$ ipython --no-banner

In [1]: import numpy as np

In [2]: np.set_printoptions(suppress=True, linewidth=100)

In [3]: M = np.load("dump.npy")

In [4]: M
Out[4]: 
array([[ 0,  0,  0,  0,  2],
       [-2,  0,  0,  0,  0],
       [ 0,  0,  1,  0,  0],
       [ 0,  0,  0,  1,  0],
       [ 0,  0,  0,  0,  0]])

In [5]: print(round(float(np.linalg.det(M.T)), 2))
0.0

In [6]: np.einsum("ii->", M)
Out[6]: np.int64(2)

In [7]: print(round(np.linalg.det(2 * M), 2), np.round(np.linalg.det(M), 2))
0.0 0.0

In [8]: round(np.linalg.eigvals(M).sum().real, 2)
Out[8]: np.float64(2.0)

In [9]: np.einsum("ij,ji->", M, M)
Out[9]: np.int64(2)

In [10]: rank = np.linalg.matrix_rank(M)

In [11]: rank
Out[11]: np.int64(4)

In [12]: N = np.linalg.svd(M)[2][rank:].T

In [13]: [int(np.linalg.matrix_rank(M[:, :j + 1])) for j in range(5)]
Out[13]: [1, 1, 2, 3, 4]

In [14]: N.shape
Out[14]: (5, 1)

In [15]: rng = np.random.default_rng(44597)

In [16]: z = rng.permutation(5)

In [17]: z
Out[17]: array([4, 3, 0, 2, 1])

In [18]: B = M[z][:, z]

In [19]: np.round(np.sort(np.abs(np.linalg.eigvals(B))), 2)
Out[19]: array([0., 0., 0., 1., 1.])

In [20]: np.diag(B)
Out[20]: array([0, 1, 0, 1, 0])

In [21]: print(B)
[[ 0  0  0  0  0]
 [ 0  1  0  0  0]
 [ 2  0  0  0  0]
 [ 0  0  0  1  0]
 [ 0  0 -2  0  0]]

In [22]: np.trace(B)
Out[22]: np.int64(2)

In [23]: theta = np.radians(135)

In [24]: R = np.eye(5)

In [25]: R[0, 0] = R[4, 4] = np.cos(theta)

In [26]: R[0, 4], R[4, 0] = -np.sin(theta), np.sin(theta)

In [27]: R.round(2)
Out[27]: 
array([[-0.71,  0.  ,  0.  ,  0.  , -0.71],
       [ 0.  ,  1.  ,  0.  ,  0.  ,  0.  ],
       [ 0.  ,  0.  ,  1.  ,  0.  ,  0.  ],
       [ 0.  ,  0.  ,  0.  ,  1.  ,  0.  ],
       [ 0.71,  0.  ,  0.  ,  0.  , -0.71]])

In [28]: B = M @ R.T

In [29]: B.round(2)
Out[29]: 
array([[-1.41,  0.  ,  0.  ,  0.  , -1.41],
       [ 1.41,  0.  ,  0.  ,  0.  , -1.41],
       [ 0.  ,  0.  ,  1.  ,  0.  ,  0.  ],
       [ 0.  ,  0.  ,  0.  ,  1.  ,  0.  ],
       [ 0.  ,  0.  ,  0.  ,  0.  ,  0.  ]])

In [30]: print(np.allclose(np.linalg.norm(M, axis=1), np.linalg.norm(B, axis=1)))
True

In [31]: np.round(np.linalg.svd(M, compute_uv=False), 2), np.round(np.linalg.svd(B, compute_uv=False), 2)
Out[31]: (array([2., 2., 1., 1., 0.]), array([2., 2., 1., 1., 0.]))

In [32]: W = np.array([[-3, -3, -2], [-4, -2, 3], [-2, 1, -3], [-5, 1, -3], [0, -5, 0]])

In [33]: coef = np.array([-1, 1, 0])

In [34]: act = np.maximum(M @ W + coef, 0)

In [35]: act
Out[35]: 
array([[0, 0, 0],
       [5, 7, 4],
       [0, 2, 0],
       [0, 2, 0],
       [0, 1, 0]])

In [36]: (act > 0).astype(int)
Out[36]: 
array([[0, 0, 0],
       [1, 1, 1],
       [0, 1, 0],
       [0, 1, 0],
       [0, 1, 0]])

In [37]: basis = np.array([[-3, 2, -2], [2, 3, 3], [3, 2, 2]])

In [38]: (act @ basis).round(6).argmax(axis=1)
Out[38]: array([0, 1, 1, 1, 1])

In [39]: W0 = np.load("m.npy")

In [40]: W0
Out[40]: 
array([[ 0, -1, -1,  0, -1],
       [-1,  0, -1, -1,  0],
       [ 0, -1,  0, -1, -1],
       [-1,  0, -1,  0, -1],
       [-1, -1,  0, -1,  0]])

In [41]: O = W0.astype(float).copy()

In [42]: for j in range(5):
    ...:     O[:, j] -= O[:, :j] @ (O[:, :j].T @ O[:, j])
    ...:     O[:, j] /= np.linalg.norm(O[:, j])
    ...: 

In [43]: print(np.round(O.T @ O, 2) + 0)
[[1. 0. 0. 0. 0.]
 [0. 1. 0. 0. 0.]
 [0. 0. 1. 0. 0.]
 [0. 0. 0. 1. 0.]
 [0. 0. 0. 0. 1.]]
